$ python3 -q
>>> import numpy as np
>>> from numpy import linalg as LA
>>> np.set_printoptions(precision=3, suppress=True, linewidth=140, floatmode="fixed")
>>> J = np.load("out0.npy")
>>> print(J)
[[ 0.101  0.101 -0.188  0.188  0.101]
 [ 0.101  0.101 -0.188  0.188  0.101]
 [-0.188 -0.188  0.348 -0.348 -0.188]
 [ 0.188  0.188 -0.348  0.348  0.188]
 [ 0.101  0.101 -0.188  0.188  0.101]]
>>> A2 = J / LA.norm(J, axis=1, keepdims=True)
>>> G = A2 @ A2.T
>>> print(G[3])
[ 1.000  1.000 -1.000  1.000  1.000]
>>> LA.norm(A2, axis=1)
array([1.000, 1.000, 1.000, 1.000, 1.000])
>>> (G - 2 * np.eye(5)).round(6).argmax(axis=1)
array([1, 0, 0, 0, 0])
>>> mat = np.load("test11.npy")
>>> mat
array([[  0.749,  -0.919,  18.170,  -7.021,   8.964,   7.515],
       [ 10.580, -11.684,   1.659,  -9.207,  -3.571,   9.986],
       [  2.610,  -2.159,  17.533,  -6.437,   8.056,   8.138],
       [  2.203,   0.290,  19.436,  -7.073,   6.805,   7.606],
       [  2.072,  -0.153,  18.019,  -8.074,   9.426,   7.667],
       [  2.360,   1.136,  18.940,  -8.625,   8.197,   6.614],
       [  8.608, -10.662,   1.468, -10.448,  -3.665,  10.061],
       [  2.490,   1.603,  16.887, -10.640,  10.138,   7.352],
       [  9.639, -11.886,   2.480, -10.186,  -3.162,   9.303],
       [ 10.186, -13.304,   0.914,  -9.905,  -4.012,  10.698],
       [ 10.586, -12.972,  -0.050,  -7.030,  -2.438,   8.281],
       [ 10.477, -10.481,  -0.265,  -7.820,  -3.093,  10.704],
       [  9.250, -12.605,   0.391,  -7.125,  -3.712,   8.991],
       [  2.767,   0.863,  18.224,  -7.048,   7.947,   6.371],
       [  1.928,   2.383,  19.096,  -8.107,  11.050,   6.638],
       [ 10.784, -13.479,   1.372,  -8.531,  -2.061,   9.559],
       [ 10.611, -11.334,   0.786,  -9.498,  -2.866,   8.728],
       [ 11.012, -12.076,   2.462,  -8.655,  -2.399,   7.833],
       [ 11.570, -13.081,  -0.531,  -9.072,  -2.776,   7.151]])
>>> Ac = mat - mat.mean(axis=0)
>>> left, s, Vh = LA.svd(Ac, full_matrices=False)
>>> np.abs(left[:, 0]).argmax()
np.int64(14)
>>> np.abs(Vh[0]).argmax()
np.int64(2)
>>> Ac = (mat - mat.mean(axis=0)) / mat.std(axis=0)
>>> Ac.std(axis=0)
array([1.000, 1.000, 1.000, 1.000, 1.000, 1.000])
>>> coef = LA.lstsq(np.delete(Ac, 5, axis=1), Ac[:, 5])[0]
>>> coef
array([-1.630, -0.232, -0.835, -0.128, -1.243])
>>> print(np.round(1 - np.var(Ac[:, 5] - np.delete(Ac, 5, axis=1) @ coef), 3))
0.666
>>> G = np.cov(mat, rowvar=False)
>>> np.median(mat, axis=0)
array([  9.250, -10.662,   2.462,  -8.531,  -2.399,   8.138])
>>> np.polyfit(mat[:, 5], mat[:, 3], 1)
array([-0.322, -5.750])
>>> rng = np.random.default_rng(93)
>>> z = rng.permutation(5)
>>> z
array([3, 4, 2, 1, 0])
>>> A2 = J[z][:, z]
>>> round(LA.det(A2), 3), round(LA.det(J[z]), 3)
(np.float64(0.0), np.float64(0.0))
>>> np.allclose(A2, J)
False
>>> np.diag(A2)
array([0.348, 0.101, 0.348, 0.101, 0.101])
>>> A2
array([[ 0.348,  0.188, -0.348,  0.188,  0.188],
       [ 0.188,  0.101, -0.188,  0.101,  0.101],
       [-0.348, -0.188,  0.348, -0.188, -0.188],
       [ 0.188,  0.101, -0.188,  0.101,  0.101],
       [ 0.188,  0.101, -0.188,  0.101,  0.101]])
>>> round(float(np.trace(A2)), 3)
1.0
>>> np.round(np.sort(np.abs(LA.eigvals(A2))), 3) + 0
array([0.000, 0.000, 0.000, 0.000, 1.000])
>>> W0 = np.load("w.npy")
>>> W0
array([[11.199, -3.988,  1.814, -0.458,  3.372],
       [11.613, -4.101,  2.708,  0.414,  3.189],
       [ 7.996, -2.980, -1.498, -3.042,  3.536],
       [ 5.561, -2.001,  0.902, -0.210,  1.705],
       [ 6.009, -2.117,  1.804,  0.635,  1.494],
       [13.190, -4.723,  2.403, -0.210,  3.880],
       [16.374, -5.910,  1.788, -1.397,  5.316],
       [ 8.028, -2.983, -1.533, -3.029,  3.479],
       [17.974, -6.492,  1.513, -1.989,  6.006],
       [ 3.200, -1.156, -0.610, -1.190,  1.369],
       [ 7.178, -2.585,  0.619, -0.804,  2.400],
       [ 1.616, -0.607, -0.281, -0.596,  0.721],
       [13.248, -4.704,  2.410, -0.201,  3.892],
       [11.982, -4.420, -0.301, -2.619,  4.526],
       [16.399, -5.885,  1.774, -1.390,  5.282],
       [ 5.983, -2.120,  1.789,  0.637,  1.479]])
>>> dist = LA.norm(W0[:, None] - W0[None], axis=-1)
>>> dist[:5, :5]
array([[0.000, 1.333, 5.380, 6.278, 5.929],
       [1.333, 0.000, 6.640, 6.848, 6.251],
       [5.380, 6.640, 0.000, 4.901, 5.769],
       [6.278, 6.848, 4.901, 0.000, 1.337],
       [5.929, 6.251, 5.769, 1.337, 0.000]])
>>> (dist + 1e9 * np.eye(16)).round(6).argmin(axis=1)
array([ 1,  0,  7, 15, 15, 12, 14,  2, 14, 11,  3,  9,  5,  0,  6,  4])
>>> dist[14].round(6).argsort(kind="stable")[:4]
array([14,  6,  8, 12])
>>> np.unravel_index(dist.round(6).argmax(), dist.shape)
(np.int64(8), np.int64(11))
>>> dist.mean(axis=1).argmax()
np.int64(11)
>>> M = np.loadtxt("data.csv", delimiter=",")
>>> M
array([[-0.030,  0.354,  0.139,  0.269, -0.410, -0.277,  0.733],
       [-0.354,  0.118,  0.440,  0.551,  0.459, -0.323, -0.222],
       [-0.207,  0.259, -0.047, -0.679,  0.456, -0.410,  0.224],
       [-0.679, -0.366, -0.107, -0.123, -0.493, -0.321, -0.182],
       [ 0.030, -0.786,  0.198,  0.017,  0.285,  0.033,  0.509],
       [ 0.148, -0.106, -0.795,  0.362,  0.205, -0.400,  0.038],
       [ 0.590, -0.176,  0.319, -0.126, -0.218, -0.622, -0.263]])
>>> O, r_ = LA.qr(M)
>>> np.round(np.trace(O @ O.T), 3)
np.float64(7.0)
>>> G = M.T @ M
>>> np.allclose(G, G.T)
True
>>> LA.eigvalsh(G)[::-1]
array([1.000, 1.000, 1.000, 1.000, 1.000, 1.000, 1.000])
>>> np.round(np.trace(G), 3), round((M ** 2).sum(), 3)
(np.float64(7.0), np.float64(7.0))
>>> A2 = M + rng.integers(-2, 3, (7, 1)) @ rng.integers(-2, 3, (1, 7))
>>> A2
array([[-0.030,  0.354,  0.139,  0.269, -0.410, -0.277,  0.733],
       [ 0.646, -1.882,  2.440,  0.551,  0.459, -1.323, -2.222],
       [-0.207,  0.259, -0.047, -0.679,  0.456, -0.410,  0.224],
       [-2.679,  3.634, -4.107, -0.123, -0.493,  1.679,  3.818],
       [-0.970,  1.214, -1.802,  0.017,  0.285,  1.033,  2.509],
       [-1.852,  3.894, -4.795,  0.362,  0.205,  1.600,  4.038],
       [ 2.590, -4.176,  4.319, -0.126, -0.218, -2.622, -4.263]])
>>> A2 - M
array([[ 0.000,  0.000,  0.000,  0.000,  0.000,  0.000,  0.000],
       [ 1.000, -2.000,  2.000,  0.000,  0.000, -1.000, -2.000],
       [ 0.000,  0.000,  0.000,  0.000,  0.000,  0.000,  0.000],
       [-2.000,  4.000, -4.000,  0.000,  0.000,  2.000,  4.000],
       [-1.000,  2.000, -2.000,  0.000,  0.000,  1.000,  2.000],
       [-2.000,  4.000, -4.000,  0.000,  0.000,  2.000,  4.000],
       [ 2.000, -4.000,  4.000,  0.000,  0.000, -2.000, -4.000]])
>>> O, vecs = LA.qr(M[:, :6])[0], LA.qr(M[:, 6:])[0]
>>> s = LA.svd(O.T @ vecs, compute_uv=False)
>>> print(np.degrees(np.arccos(s.clip(0, 1))))
[90.000]
>>> s.round(3) + 0
array([0.000])
>>> X = np.load("m.npy")
>>> X
array([[ 0.536, -0.361, -0.361, -0.361, -0.567],
       [-0.361,  0.719, -0.281, -0.281, -0.441],
       [-0.361, -0.281,  0.719, -0.281, -0.441],
       [-0.361, -0.281, -0.281,  0.719, -0.441],
       [-0.567, -0.441, -0.441, -0.441,  0.307]])
>>> # keeps lengths
>>> vec = np.array([1, 3, 2, 3, 0])
>>> np.sort(np.abs(np.degrees(np.angle(LA.eigvals(X)))))
array([  0.000,   0.000,   0.000,   0.000, 180.000])
>>> np.round(LA.norm(vec), 3), np.round(LA.norm(X @ vec), 3)
(np.float64(4.796), np.float64(4.796))
>>> np.abs(LA.eigvals(X))
array([1.000, 1.000, 1.000, 1.000, 1.000])
>>> [p for p in range(1, 25) if np.allclose(LA.matrix_power(X, p), np.eye(5))]
[2, 4, 6, 8, 10, 12, 14, 16, 18, 20, 22, 24]
>>> np.diff(X, axis=0)
array([[-0.897,  1.080,  0.080,  0.080,  0.126],
       [ 0.000, -1.000,  1.000,  0.000,  0.000],
       [ 0.000,  0.000, -1.000,  1.000,  0.000],
       [-0.206, -0.160, -0.160, -1.160,  0.748]])
>>> print(np.count_nonzero(X))
25
>>> X.mean(axis=0)
array([-0.223, -0.129, -0.129, -0.129, -0.317])
>>> round(LA.norm(X), 3)
np.float64(2.236)
>>> X.sum(axis=1)
array([-1.115, -0.645, -0.645, -0.645, -1.585])
>>> LA.svd(X, compute_uv=False)
array([1.000, 1.000, 1.000, 1.000, 1.000])
>>> round(float(np.abs(X).max()), 3)
0.719
>>> z = rng.permutation(7)
>>> A2 = M[:, z] * rng.choice([-1, 1], 7)
>>> A2
array([[ 0.410,  0.139,  0.277, -0.030, -0.733,  0.354,  0.269],
       [-0.459,  0.440,  0.323, -0.354,  0.222,  0.118,  0.551],
       [-0.456, -0.047,  0.410, -0.207, -0.224,  0.259, -0.679],
       [ 0.493, -0.107,  0.321, -0.679,  0.182, -0.366, -0.123],
       [-0.285,  0.198, -0.033,  0.030, -0.509, -0.786,  0.017],
       [-0.205, -0.795,  0.400,  0.148, -0.038, -0.106,  0.362],
       [ 0.218,  0.319,  0.622,  0.590,  0.263, -0.176, -0.126]])
>>> left, _, Vh = LA.svd(M.T @ A2)
>>> print(z)
[4 2 5 0 6 1 3]
>>> vec = np.array([2, -3, -1, 2, 0, 0, 0])
>>> np.round(A2.T @ (A2 @ vec), 3) + 0
array([ 2.000, -3.000, -1.000,  2.000,  0.000,  0.000,  0.000])
>>> LA.inv(A2)
array([[ 0.410, -0.459, -0.456,  0.493, -0.285, -0.205,  0.218],
       [ 0.139,  0.440, -0.047, -0.107,  0.198, -0.795,  0.319],
       [ 0.277,  0.323,  0.410,  0.321, -0.033,  0.400,  0.622],
       [-0.030, -0.354, -0.207, -0.679,  0.030,  0.148,  0.590],
       [-0.733,  0.222, -0.224,  0.182, -0.509, -0.038,  0.263],
       [ 0.354,  0.118,  0.259, -0.366, -0.786, -0.106, -0.176],
       [ 0.269,  0.551, -0.679, -0.123,  0.017,  0.362, -0.126]])
>>> [p for p in range(1, 25) if np.allclose(LA.matrix_power(A2, p), np.eye(7))]
[]
>>> np.round(LA.det(A2), 3)
np.float64(1.0)
>>> arr = np.loadtxt("sample16.csv", delimiter=",")
>>> arr
array([[-2.000,  3.000,  3.000, -1.000, -2.000,  0.000, -2.000, -2.000,  2.000],
       [ 0.000, -2.000, -2.000, -2.000, -3.000,  0.000,  2.000,  2.000, -3.000],
       [ 0.000,  0.000, -3.000,  2.000,  0.000,  1.000,  3.000,  3.000, -2.000],
       [ 0.000,  0.000,  0.000, -2.000, -2.000, -3.000,  1.000, -2.000, -2.000],
       [ 0.000,  0.000,  0.000,  0.000, -2.000,  3.000,  1.000,  0.000,  2.000],
       [ 0.000,  0.000,  0.000,  0.000,  0.000, -2.000, -1.000,  1.000,  1.000],
       [ 0.000,  0.000,  0.000,  0.000,  0.000,  0.000,  0.000,  3.000,  2.000],
       [ 0.000,  0.000,  0.000,  0.000,  0.000,  0.000,  0.000,  2.000, -1.000],
       [ 0.000,  0.000,  0.000,  0.000,  0.000,  0.000,  0.000,  0.000,  1.000]])
>>> A2 = arr[0, 0] * arr[1:] - np.outer(arr[1:, 0], arr[0])
>>> A2
array([[ 0.000,  4.000,  4.000,  4.000,  6.000, -0.000, -4.000, -4.000,  6.000],
       [ 0.000, -0.000,  6.000, -4.000,  0.000, -2.000, -6.000, -6.000,  4.000],
       [ 0.000, -0.000, -0.000,  4.000,  4.000,  6.000, -2.000,  4.000,  4.000],
       [ 0.000, -0.000, -0.000,  0.000,  4.000, -6.000, -2.000,  0.000, -4.000],
       [ 0.000, -0.000, -0.000,  0.000,  0.000,  4.000,  2.000, -2.000, -2.000],
       [ 0.000, -0.000, -0.000,  0.000,  0.000, -0.000,  0.000, -6.000, -4.000],
       [ 0.000, -0.000, -0.000,  0.000,  0.000, -0.000,  0.000, -4.000,  2.000],
       [ 0.000, -0.000, -0.000,  0.000,  0.000, -0.000,  0.000,  0.000, -2.000]])
>>> arr[:, 0] / arr[0, 0]
array([ 1.000, -0.000, -0.000, -0.000, -0.000, -0.000, -0.000, -0.000, -0.000])
>>> LA.matrix_rank(A2), LA.matrix_rank(arr)
(np.int64(7), np.int64(8))
>>> u = np.array([2, 0])
>>> print(np.convolve(A2[5], u))
[  0.000   0.000   0.000   0.000   0.000   0.000   0.000 -12.000  -8.000   0.000]
>>> np.array([np.convolve(row, u, "same") for row in A2])
array([[  0.000,   8.000,   8.000,   8.000,  12.000,   0.000,  -8.000,  -8.000,  12.000],
       [  0.000,   0.000,  12.000,  -8.000,   0.000,  -4.000, -12.000, -12.000,   8.000],
       [  0.000,   0.000,   0.000,   8.000,   8.000,  12.000,  -4.000,   8.000,   8.000],
       [  0.000,   0.000,   0.000,   0.000,   8.000, -12.000,  -4.000,   0.000,  -8.000],
       [  0.000,   0.000,   0.000,   0.000,   0.000,   8.000,   4.000,  -4.000,  -4.000],
       [  0.000,   0.000,   0.000,   0.000,   0.000,   0.000,   0.000, -12.000,  -8.000],
       [  0.000,   0.000,   0.000,   0.000,   0.000,   0.000,   0.000,  -8.000,   4.000],
       [  0.000,   0.000,   0.000,   0.000,   0.000,   0.000,   0.000,   0.000,  -4.000]])
>>> print(np.cross(A2[5, :3], A2[7, :3]))
[0.000 0.000 0.000]
